$ python3 -q
>>> import numpy as np
>>> np.set_printoptions(precision=2, suppress=True, linewidth=200)
>>> rnd = lambda a: np.round(a, 2) + 0
>>> K = np.load("layer16.npy")
>>> print(K)
[[  1  -2   1  -3  -3   2   3  -2  -2]
 [  4  -1   0  -6  -5   5   2  -1  -3]
 [  3  -1   0  -9  -6   5   5  -4  -4]
 [  2  -2  -2 -11  -4   4   3  -4  -3]
 [  0  -3  -1 -14  -7   2   0  -2  -2]
 [  3  -5  -1 -11  -5   0  -1  -4  -3]
 [  1  -3  -1 -11  -6  -3   1  -6   0]
 [  1  -5   1 -14  -7  -1   4  -8   2]
 [  3  -7   4 -17  -4   2   4 -10   4]
 [  4  -4   2 -19  -7   0   7  -8   3]
 [  7  -4   4 -19  -6  -3   6  -5   4]
 [  8  -6   2 -16  -5  -3   7  -6   7]
 [  5  -9  -1 -17  -3  -3   6  -8   9]
 [  8  -7   0 -15  -3   0   9  -6  12]
 [  7  -8  -1 -15  -5   2   6  -6  11]
 [  4 -10  -4 -18  -5   0   8  -5  13]
 [  6  -9  -1 -19  -7   0  11  -8  13]
 [  8 -12  -4 -20  -8   0  12  -5  16]
 [  9  -9  -5 -17  -7   0  11  -2  18]
 [ 12  -9  -7 -19  -8  -1  14  -3  15]
 [ 13 -10  -9 -16  -6   0  17   0  17]
 [ 15 -13  -8 -16  -9   2  15   1  17]
 [ 17 -13  -6 -16 -12   5  13  -1  14]
 [ 17 -11  -5 -13 -14   6  15   1  11]
 [ 15 -10  -2 -16 -12   5  13   1  12]
 [ 18  -9  -4 -15 -13   7  15   0   9]
 [ 15  -9  -3 -17 -16   7  13   0   9]
 [ 18  -7  -2 -17 -15   8  12  -3   9]
 [ 16  -7  -4 -15 -17  10  15  -6   7]
 [ 16  -9  -1 -13 -16  11  12  -7   9]
 [ 19 -11  -1 -13 -18  14  12 -10  12]
 [ 22 -10   2 -11 -17  15  10 -12  15]
 [ 23 -11  -1 -14 -17  18   8  -9  15]
 [ 25 -14  -3 -14 -14  21   9  -8  16]
 [ 28 -11  -4 -15 -12  24  11  -8  15]
 [ 27 -11  -7 -12 -13  22  12  -7  18]
 [ 24 -12  -7 -10 -14  21  13  -5  19]
 [ 25 -14  -4  -9 -16  21  13  -5  19]
 [ 28 -11  -6 -10 -14  21  13  -8  19]
 [ 26 -10  -3  -8 -17  20  13 -10  18]
 [ 29  -7  -4  -5 -16  19  13 -11  17]
 [ 32  -9  -5  -2 -13  17  12 -12  17]
 [ 30  -6  -4  -1 -15  20  11 -11  19]
 [ 31  -3  -4  -4 -17  23  10 -14  21]]
>>> Xs = (K - K.mean(axis=0)) / K.std(axis=0)
>>> np.argwhere(np.abs(Xs) > 2)
array([[ 0,  3],
       [ 1,  1],
       [ 2,  1],
       [ 4,  6],
       [ 5,  6],
       [ 8,  2],
       [10,  2],
       [20,  2],
       [41,  3],
       [42,  3],
       [43,  7]])
>>> coef = np.linalg.lstsq(np.delete(Xs, 0, axis=1), Xs[:, 0])[0]
>>> np.abs(coef).argmax()
np.int64(4)
>>> D = np.linalg.norm(K[:, None] - K[None], axis=-1)
>>> rnd(D[:5, :5])
array([[ 0.  ,  6.  ,  8.49,  9.17, 12.33],
       [ 6.  ,  0.  ,  5.48,  6.78, 10.2 ],
       [ 8.49,  5.48,  0.  ,  4.47,  9.06],
       [ 9.17,  6.78,  4.47,  0.  ,  6.48],
       [12.33, 10.2 ,  9.06,  6.48,  0.  ]])
>>> (D + 1e9 * np.eye(44)).round(6).argmin(axis=1)
array([ 1,  2,  3,  2,  5,  6,  5,  6,  9, 10, 11, 10, 11, 14, 13, 16, 15, 18, 17, 18, 21, 20, 23, 25, 23, 23, 27, 26, 29, 28, 31, 30, 33, 32, 35, 38, 37, 36, 35, 40, 42, 42, 40, 42])
>>> Y = np.c_[K[:, :3] @ np.array([[-1, 1, -2], [1, -3, 4], [5, 5, 2]]), np.array([1, 0, 2, 0, 2, 2, 1, 0, 1, 0, 0, 0, 2, 1, 2, 2, 0, 1, 2, 0, 2, 1, 0, 0, 2, 1, 1, 1, 1, 2, 1, 2, 2, 1, 2, 1, 1, 2, 0, 1, 0, 2, 1, 2])]
>>> print(Y)
[[   2   12   -8    1]
 [  -5    7  -12    0]
 [  -4    6  -10    2]
 [ -14   -2  -16    0]
 [  -8    4  -14    2]
 [ -13   13  -28    2]
 [  -9    5  -16    1]
 [  -1   21  -20    0]
 [  10   44  -26    1]
 [   2   26  -20    0]
 [   9   39  -22    0]
 [  -4   36  -36    0]
 [ -19   27  -48    2]
 [ -15   29  -44    1]
 [ -20   26  -48    2]
 [ -34   14  -56    2]
 [ -20   28  -50    0]
 [ -40   24  -72    1]
 [ -43   11  -64    2]
 [ -56    4  -74    0]
 [ -68   -2  -84    2]
 [ -68   14  -98    1]
 [ -60   26  -98    0]
 [ -53   25  -88    0]
 [ -35   35  -74    2]
 [ -47   25  -80    1]
 [ -39   27  -72    1]
 [ -35   29  -68    1]
 [ -43   17  -68    1]
 [ -30   38  -70    2]
 [ -35   47  -84    1]
 [ -22   62  -80    2]
 [ -39   51  -92    2]
 [ -54   52 -112    1]
 [ -59   41 -108    2]
 [ -73   25 -112    1]
 [ -71   25 -110    1]
 [ -59   47 -114    2]
 [ -69   31 -112    0]
 [ -51   41  -98    1]
 [ -56   30  -94    0]
 [ -66   34 -110    2]
 [ -56   28  -92    1]
 [ -54   20  -82    2]]
>>> np.linalg.matrix_rank(np.c_[K, Y])
np.int64(10)
>>> rnd(np.linalg.norm(Y - K @ np.linalg.lstsq(K, Y)[0], axis=0))
array([0.  , 0.  , 0.  , 5.18])
>>> rnd(np.linalg.norm(np.linalg.qr(K)[0].T @ Y, axis=0) ** 2 / ((Y ** 2).sum(axis=0) + 1e-12))
array([1.  , 1.  , 1.  , 0.66])
>>> rnd(np.linalg.norm(K[35], 1)), rnd(np.linalg.norm(K[35], np.inf))
(np.float64(129.0), np.float64(27.0))
>>> K[35] @ K[29]
np.int64(1499)
>>> np.linalg.norm(K, axis=1).argmax()
np.int64(43)
>>> x0 = np.array([1, 1, 1, 1, 0, 1, 3, 1, 0])
>>> target = K @ x0
>>> target
array([  6,   7,   9,  -4, -18, -21, -20, -14, -13,  -4,  -2,   0, -15,   7,  -3,  -9,   2,   3,   9,  15,  29,  26,  25,  40,  32,  42,  32,  33,  39,  33,  34,  36,  30,  34,  47,  48,  50,  53,
        53,  54,  60,  57,  61,  59])
>>> rnd(np.linalg.pinv(K) @ K)
array([[1., 0., 0., 0., 0., 0., 0., 0., 0.],
       [0., 1., 0., 0., 0., 0., 0., 0., 0.],
       [0., 0., 1., 0., 0., 0., 0., 0., 0.],
       [0., 0., 0., 1., 0., 0., 0., 0., 0.],
       [0., 0., 0., 0., 1., 0., 0., 0., 0.],
       [0., 0., 0., 0., 0., 1., 0., 0., 0.],
       [0., 0., 0., 0., 0., 0., 1., 0., 0.],
       [0., 0., 0., 0., 0., 0., 0., 1., 0.],
       [0., 0., 0., 0., 0., 0., 0., 0., 1.]])
>>> rng = np.random.default_rng(54)
>>> target = target + 0.3 * rng.normal(size=44)
>>> rnd(target)
array([  5.71,   6.94,   9.37,  -3.48, -18.15, -20.61, -20.17, -13.98, -12.68,  -4.1 ,  -1.29,  -0.76, -15.09,   6.76,  -3.07,  -8.98,   1.52,   3.34,   8.63,  15.17,  29.29,  25.66,  25.34,  40.07,
        31.9 ,  42.25,  32.48,  33.41,  39.1 ,  32.9 ,  33.83,  36.23,  30.03,  33.84,  46.79,  47.7 ,  49.77,  53.11,  52.73,  53.66,  59.78,  56.69,  60.69,  59.27])
>>> coef, *_ = np.linalg.lstsq(K, target)
>>> coef.round()
array([ 1.,  1.,  1.,  1., -0.,  1.,  3.,  1., -0.])
>>> print(rnd(K.T @ (target - K @ coef)))
[0. 0. 0. 0. 0. 0. 0. 0. 0.]
>>> rnd(np.linalg.norm(target - K @ coef))
np.float64(1.8)
>>> Y = np.array([[1, 2, 0, 0], [2, 2, 1, 0], [2, 2, 1, 0], [2, 1, 1, 0]])
>>> Y[-1] = Y[0]
>>> M = Y + 0.05 * np.eye(4)
>>> print(M)
[[1.05 2.   0.   0.  ]
 [2.   2.05 1.   0.  ]
 [2.   2.   1.05 0.  ]
 [1.   2.   0.   0.05]]
>>> Y = np.linalg.inv(M)
>>> print(rnd(np.linalg.inv(Y)))
[[1.05 2.   0.   0.  ]
 [2.   2.05 1.   0.  ]
 [2.   2.   1.05 0.  ]
 [1.   2.   0.   0.05]]
>>> np.allclose(Y, M.T)
False
>>> rnd(np.linalg.cond(M))
np.float64(676.62)
>>> print(rnd(np.abs(np.linalg.svd(M)[2][-1])))
[0.56 0.29 0.51 0.59]
>>> round(np.log10(np.linalg.cond(M)))
3
>>> [round(float(x), 2) for x in np.linalg.svd(M, compute_uv=False)[:3]]
[5.2, 1.16, 0.04]
>>> np.argsort(-np.linalg.norm(M, axis=0).round(6), kind="stable")[:3]
array([1, 0, 2])
>>> m1 = np.load("case18.npy")
>>> m1
array([[ 3.11,  0.05,  1.1 , -1.93, -2.06, -1.01, -3.1 , -0.05, -3.04,  3.11,  0.98,  1.91],
       [ 3.09,  0.07,  0.94, -1.97, -1.9 , -1.  , -3.14,  0.01, -2.91,  3.2 ,  1.03,  2.2 ],
       [ 2.96,  0.05,  1.02, -2.02, -2.12, -0.96, -3.03,  0.06, -2.95,  3.03,  1.08,  2.02],
       [ 3.11, -0.02,  0.97, -2.07, -2.04, -1.  , -3.06,  0.08, -2.89,  3.18,  1.06,  2.01],
       [ 2.92, -0.04,  1.05, -2.01, -1.97, -0.89, -2.84,  0.27, -2.95,  2.92,  0.97,  2.12],
       [ 3.13, -0.01,  0.93, -2.  , -2.19, -1.04, -3.13, -0.2 , -3.  ,  3.09,  0.97,  2.07],
       [ 2.71,  0.  ,  1.  , -1.86, -1.81, -1.15, -2.87,  0.  , -3.02,  3.08,  0.93,  2.2 ],
       [ 3.19, -0.02,  0.84, -1.97, -2.04, -1.01, -2.96,  0.04, -3.2 ,  3.03,  1.12,  1.99],
       [ 3.05, -0.05,  0.95, -1.95, -1.89, -0.92, -2.95, -0.14, -3.08,  3.02,  0.81,  2.09],
       [ 2.76, -0.14,  1.01, -1.97, -1.99, -0.96, -3.02,  0.04, -3.12,  2.95,  1.07,  1.91],
       [ 2.98,  0.02,  1.21, -2.08, -2.01, -1.05, -2.98, -0.03, -2.83,  2.82,  1.14,  1.9 ],
       [ 2.93, -0.21,  0.98, -2.13, -1.91, -1.15, -3.11,  0.04, -2.88,  2.86,  1.06,  2.04],
       [ 2.99, -0.06,  1.2 , -1.96, -1.98, -1.1 , -2.94, -0.05, -3.05,  3.09,  1.17,  1.95],
       [ 2.78,  0.01,  1.18, -2.16, -1.98, -1.06, -2.99, -0.11, -3.2 ,  2.83,  1.05,  2.12],
       [ 2.89, -0.15,  0.81, -2.16, -1.95, -1.03, -3.04, -0.01, -2.97,  2.99,  1.01,  2.05],
       [ 3.02, -0.23,  1.05, -2.15, -1.85, -1.  , -3.08,  0.12, -3.1 ,  2.9 ,  0.98,  1.92],
       [-1.98, -1.07,  1.73, -1.95, -3.23, -2.04, -1.96,  3.05,  2.97, -0.95,  2.93, -1.93],
       [-1.93, -1.06,  2.09, -1.92, -3.04, -2.12, -1.94,  3.13,  3.02, -0.97,  2.95, -1.9 ],
       [-2.11, -0.84,  1.94, -2.01, -2.96, -1.96, -1.97,  3.04,  2.92, -0.8 ,  2.91, -2.13],
       [-2.02, -0.97,  1.98, -2.01, -2.9 , -2.08, -1.95,  2.96,  3.02, -0.9 ,  3.02, -1.8 ],
       [-2.01, -1.07,  2.11, -1.97, -2.92, -1.93, -1.93,  2.81,  2.86, -0.91,  2.95, -2.05],
       [-1.98, -1.07,  1.95, -2.07, -2.99, -1.78, -2.02,  3.06,  3.1 , -0.91,  2.95, -2.07],
       [-1.89, -1.11,  2.1 , -1.99, -3.03, -1.91, -1.97,  3.08,  2.91, -1.02,  3.07, -1.9 ],
       [-1.94, -0.92,  1.92, -2.03, -2.96, -1.95, -2.2 ,  2.98,  3.05, -1.27,  2.95, -2.01],
       [-2.01, -0.96,  1.96, -1.91, -2.96, -1.97, -2.12,  2.92,  3.13, -0.99,  3.14, -1.94],
       [-1.87, -0.94,  1.91, -2.06, -3.08, -2.16, -2.04,  2.94,  3.03, -1.09,  2.87, -1.95],
       [-2.08, -1.09,  2.15, -1.9 , -2.95, -2.12, -1.96,  3.08,  3.01, -0.96,  2.89, -1.97],
       [-1.98, -1.06,  2.06, -2.11, -2.92, -2.1 , -1.93,  2.92,  2.91, -0.98,  2.96, -2.15],
       [-1.96, -1.07,  2.04, -1.99, -3.13, -2.09, -2.04,  3.11,  3.09, -0.9 ,  3.05, -2.02],
       [-2.12, -0.93,  2.03, -2.12, -3.08, -2.12, -1.9 ,  3.1 ,  3.1 , -1.1 ,  3.05, -1.98],
       [-2.09, -0.89,  1.99, -1.97, -3.27, -1.86, -2.03,  2.81,  2.97, -1.09,  2.97, -2.04],
       [-1.89, -1.11,  1.93, -2.07, -3.14, -2.05, -1.85,  2.98,  3.07, -1.01,  3.09, -1.96]])
>>> r0, g = m1[19], m1[8]
>>> rnd(r0 @ r0)
np.float64(60.57)
>>> rnd(r0 @ g)
np.float64(-0.91)
>>> pr = (r0 @ g) / (r0 @ r0) * r0
>>> print(rnd(np.linalg.norm(r0 + g) ** 2 + np.linalg.norm(r0 - g) ** 2))
222.71
>>> rnd(pr)
array([ 0.03,  0.01, -0.03,  0.03,  0.04,  0.03,  0.03, -0.04, -0.05,  0.01, -0.05,  0.03])
>>> rnd((g - pr) @ r0)
np.float64(0.0)
>>> rnd(g - pr)
array([ 3.02, -0.06,  0.98, -1.98, -1.93, -0.95, -2.98, -0.1 , -3.03,  3.01,  0.86,  2.06])
>>> Y = np.array([[6, 1, 4],
...     [4, 0, 8],
...     [5, 0, 3],
...     [1, 3, 6],
...     [9, 1, 9],
...     [8, 1, 8],
...     [1, 0, 4],
...     [3, 2, 8],
...     [7, 5, 7],
...     [4, 0, 9],
...     [4, 1, 7],
...     [5, 2, 5]])
>>> np.linalg.matrix_rank(np.vstack([m1, Y.T]))
np.int64(12)
>>> rnd(np.einsum("ij->j", m1))
array([ 15.76, -16.89,  48.13, -64.47, -80.25, -48.57, -80.05,  48.04,  -0.03,  32.25,  64.18,   0.7 ])
>>> np.linalg.matrix_rank(m1 @ Y)
np.int64(3)
>>> Y @ m1
Traceback (most recent call last):
  File "<python-input-57>", line 1, in <module>
    Y @ m1
    ~~^~~~
ValueError: matmul: Input operand 1 has a mismatch in its core dimension 0, with gufunc signature (n?,k),(k,m?)->(n?,m?) (size 32 is different from 3)
>>> np.argsort(-np.linalg.norm(m1, axis=0).round(6), kind="stable")[:3]
array([8, 4, 6])
>>> round(np.log10(np.linalg.cond(m1)))
2
>>> E = np.load("out12.npy")
>>> E
array([[-2., -3., -3.,  0., -3.],
       [-3., -2., -3.,  0., -3.],
       [-3., -3., -2.,  0., -3.],
       [ 0.,  0.,  0., -2.,  0.],
       [-3., -3., -3.,  0., -2.]])
>>> def softmax(z):
...     e = np.exp(z - z.max(axis=-1, keepdims=True))
...     return e / e.sum(axis=-1, keepdims=True)
... 
>>> rnd(softmax(E).sum(axis=1))
array([1., 1., 1., 1., 1.])
>>> S = E @ E.T / np.sqrt(5)
>>> softmax(S).round(6).argmax(axis=1)
array([0, 1, 2, 3, 4])
